$ python3 -q
>>> import numpy as np
>>> np.set_printoptions(precision=1, suppress=True, linewidth=200, floatmode="fixed")
>>> def rd(a):
...     return np.round(a, 1) + 0
... 
>>> ang = np.deg2rad(72)
>>> m1 = np.eye(2)
>>> m1[np.ix_([0, 1], [0, 1])] = [[np.cos(ang), -np.sin(ang)], [np.sin(ang), np.cos(ang)]]
>>> rd(m1)
array([[ 0.3, -1.0],
       [ 1.0,  0.3]])
>>> vec = np.array([0, 3])
>>> rd(np.abs(np.linalg.eigvals(m1)))
array([1.0, 1.0])
>>> rd(m1.T @ (m1 @ vec))
array([0.0, 3.0])
>>> rd(np.sort(np.abs(np.degrees(np.angle(np.linalg.eigvals(m1))))))
array([72.0, 72.0])
>>> [p for p in range(1, 25) if np.allclose(np.linalg.matrix_power(m1, p), np.eye(2))]
[5, 10, 15, 20]
>>> rd(np.linalg.det(m1))
np.float64(1.0)
>>> 2 - np.linalg.matrix_rank(m1 - np.eye(2), tol=1e-8)
np.int64(0)
>>> u = np.array([0, -2])
>>> Y = m1 + np.outer(u, np.eye(2)[1])
>>> np.linalg.matrix_rank(Y - m1)
np.int64(1)
>>> rd(np.linalg.det(Y) / np.linalg.det(m1)), rd(1 + np.linalg.solve(m1, u)[1])
(np.float64(0.4), np.float64(0.4))
>>> O, R = np.linalg.qr(m1)
>>> rd(np.abs(np.diag(R)))
array([1.0, 1.0])
>>> rd(O)
array([[-0.3, -1.0],
       [-1.0,  0.3]])
>>> rd(np.trace(O @ O.T))
np.float64(2.0)
>>> rd(R)
array([[-1.0,  0.0],
       [ 0.0,  1.0]])
>>> A = 0.2 ** np.abs(np.subtract.outer(np.arange(4), np.arange(4)))
>>> rd(A)
array([[1.0, 0.2, 0.0, 0.0],
       [0.2, 1.0, 0.2, 0.0],
       [0.0, 0.2, 1.0, 0.2],
       [0.0, 0.0, 0.2, 1.0]])
>>> vec = np.ones(4)
>>> for _ in range(5):
...     vec = A @ vec
...     vec /= np.linalg.norm(vec)
...     print(round(vec @ A @ vec, 1))
... 
1.4
1.4
1.4
1.4
1.4
>>> rd(np.linalg.eigvalsh(A)[-1])
np.float64(1.4)
>>> rd(vec)
array([0.4, 0.6, 0.6, 0.4])
>>> rd(np.linalg.norm(A, 1)), rd(np.linalg.norm(A, np.inf))
(np.float64(1.4), np.float64(1.4))
>>> rd(np.linalg.norm(A[2], 1)), rd(np.linalg.norm(A[2], np.inf))
(np.float64(1.4), np.float64(1.0))
>>> rd(np.linalg.norm(A, "nuc"))
np.float64(4.0)
>>> np.linalg.norm(A, axis=1).argmax()
np.int64(1)
>>> rd(A[2] @ A[0])
np.float64(0.1)
>>> rd(np.linalg.norm(A) ** 2 / np.linalg.norm(A, 2) ** 2)
np.float64(2.3)
>>> arr = np.load("a.npy")
>>> arr
array([[ 1.0, -6.5, -2.1,  0.4],
       [ 1.4, -3.9, -1.3, -0.9],
       [ 1.1,  4.8,  1.6,  1.1],
       [-1.4, -0.8, -0.3, -1.2],
       [-0.6,  0.0,  0.0,  0.4],
       [ 2.0,  1.0,  0.4,  0.2],
       [ 2.7, -2.0, -0.7,  0.1],
       [-0.9, -5.3, -1.8, -0.3],
       [ 1.0, -3.7, -1.2,  0.1],
       [ 0.8,  0.5,  0.2,  0.8],
       [ 0.0,  2.2,  0.7, -1.1],
       [ 0.1, -4.1, -1.4, -1.1],
       [-1.7, -0.1,  0.0, -0.7],
       [-1.2,  2.6,  0.9, -0.5],
       [-0.5, -0.4, -0.1,  1.2],
       [ 0.6,  3.8,  1.3, -0.6],
       [-0.3, -0.5, -0.2,  0.4],
       [-0.4,  0.5,  0.2, -0.2],
       [-0.4,  2.3,  0.8, -0.8],
       [ 1.6,  2.3,  0.8, -1.5],
       [ 1.0, -0.4, -0.1, -2.1],
       [ 0.0,  0.9,  0.3, -1.2],
       [-0.2, -2.9, -0.9,  0.1],
       [ 0.3, -0.3, -0.1, -0.3],
       [ 0.6, -0.1,  0.0,  0.7],
       [-1.1,  1.5,  0.5, -0.7]])
>>> cent = arr[[8, 15]].astype(float)
>>> for _ in range(6):
...     lab = np.linalg.norm(arr[:, None] - cent, axis=-1).argmin(axis=1)
...     cent = np.array([arr[lab == j].mean(axis=0) for j in range(2)])
... 
>>> lab
array([0, 0, 1, 1, 1, 1, 0, 0, 0, 1, 1, 0, 1, 1, 1, 1, 1, 1, 1, 1, 1, 1, 0, 1, 1, 1])
>>> np.abs(cent[1] - cent[0]).argmax()
np.int64(1)
>>> np.bincount(lab)
array([ 7, 19])
>>> ang = np.radians(97)
>>> R = np.eye(4)
>>> R[3, 3] = R[2, 2] = np.cos(ang)
>>> R[3, 2], R[2, 3] = -np.sin(ang), np.sin(ang)
>>> rd(R)
array([[ 1.0,  0.0,  0.0,  0.0],
       [ 0.0,  1.0,  0.0,  0.0],
       [ 0.0,  0.0, -0.1,  1.0],
       [ 0.0,  0.0, -1.0, -0.1]])
>>> Y = A @ R.T
>>> np.allclose(np.linalg.norm(A, axis=1), np.linalg.norm(Y, axis=1))
True
>>> rd(np.abs(Y - A).max(axis=0))
array([0.0, 0.0, 0.9, 1.3])
>>> rd(np.linalg.det(R)), rd(np.trace(R))
(np.float64(1.0), np.float64(1.8))
>>> rd(Y)
array([[ 1.0,  0.2,  0.0,  0.0],
       [ 0.2,  1.0,  0.0, -0.2],
       [ 0.0,  0.2,  0.1, -1.0],
       [ 0.0,  0.0,  1.0, -0.3]])
>>> rd(np.linalg.svd(A, compute_uv=False)), rd(np.linalg.svd(Y, compute_uv=False))
(array([1.4, 1.1, 0.8, 0.7]), array([1.4, 1.1, 0.8, 0.7]))
>>> Ac = (arr - arr.mean(axis=0)) / arr.std(axis=0)
>>> rd(Ac.std(axis=0))
array([1.0, 1.0, 1.0, 1.0])
>>> beta = np.linalg.lstsq(np.delete(Ac, 1, axis=1), Ac[:, 1])[0]
>>> rd(beta)
array([0.0, 1.0, 0.0])
>>> rd(1 - np.var(Ac[:, 1] - np.delete(Ac, 1, axis=1) @ beta))
np.float64(1.0)
>>> Y = arr / np.sqrt((arr ** 2).mean(axis=1, keepdims=True))
>>> rd(Y[7])
array([-0.3, -1.9, -0.6, -0.1])
>>> np.linalg.matrix_rank(Y) == np.linalg.matrix_rank(arr)
np.True_
>>> d = np.linalg.norm(arr[:, None] - arr[None], axis=-1)
>>> d[14].round(6).argsort(kind="stable")[:4]
array([14, 16,  4, 24])
>>> rd(d[:5, :5])
array([[ 0.0,  3.0, 11.9,  6.6,  7.0],
       [ 3.0,  0.0,  9.4,  4.3,  4.8],
       [11.9,  9.4,  0.0,  6.8,  5.4],
       [ 6.6,  4.3,  6.8,  0.0,  2.0],
       [ 7.0,  4.8,  5.4,  2.0,  0.0]])
>>> np.flatnonzero(d[14] < d.mean() / 2)
array([ 4,  9, 14, 16, 17, 23, 24])
>>> d.shape
(26, 26)
>>> E = np.load("layer17.npy")
>>> E
array([[-15,   0,  10,   6,   0,  -4],
       [  5,   5,   0,  -2,  -2,   0],
       [-10,   5,  15,   4,  -2,  -6],
       [  6,   0,  -4,   9,   0,  -6],
       [ -2,  -2,   0,  -3,  -3,   0],
       [  4,  -2,  -6,   6,  -3,  -9]])
>>> left, sigma, Vt = np.linalg.svd(E, full_matrices=False)
>>> rd(np.cumsum(sigma ** 2) / np.sum(sigma ** 2))
array([0.6, 0.9, 1.0, 1.0, 1.0, 1.0])
>>> (sigma > 1e-8).sum()
np.int64(6)
>>> left.shape, sigma.shape, Vt.shape
((6, 6), (6,), (6, 6))
>>> rd(left.T @ left)
array([[1.0, 0.0, 0.0, 0.0, 0.0, 0.0],
       [0.0, 1.0, 0.0, 0.0, 0.0, 0.0],
       [0.0, 0.0, 1.0, 0.0, 0.0, 0.0],
       [0.0, 0.0, 0.0, 1.0, 0.0, 0.0],
       [0.0, 0.0, 0.0, 0.0, 1.0, 0.0],
       [0.0, 0.0, 0.0, 0.0, 0.0, 1.0]])
>>> rd(sigma)
array([27.8, 17.6,  9.5,  6.1,  1.9,  1.2])
>>> np.abs(left[:, 0]).round(6).argmax()
np.int64(2)
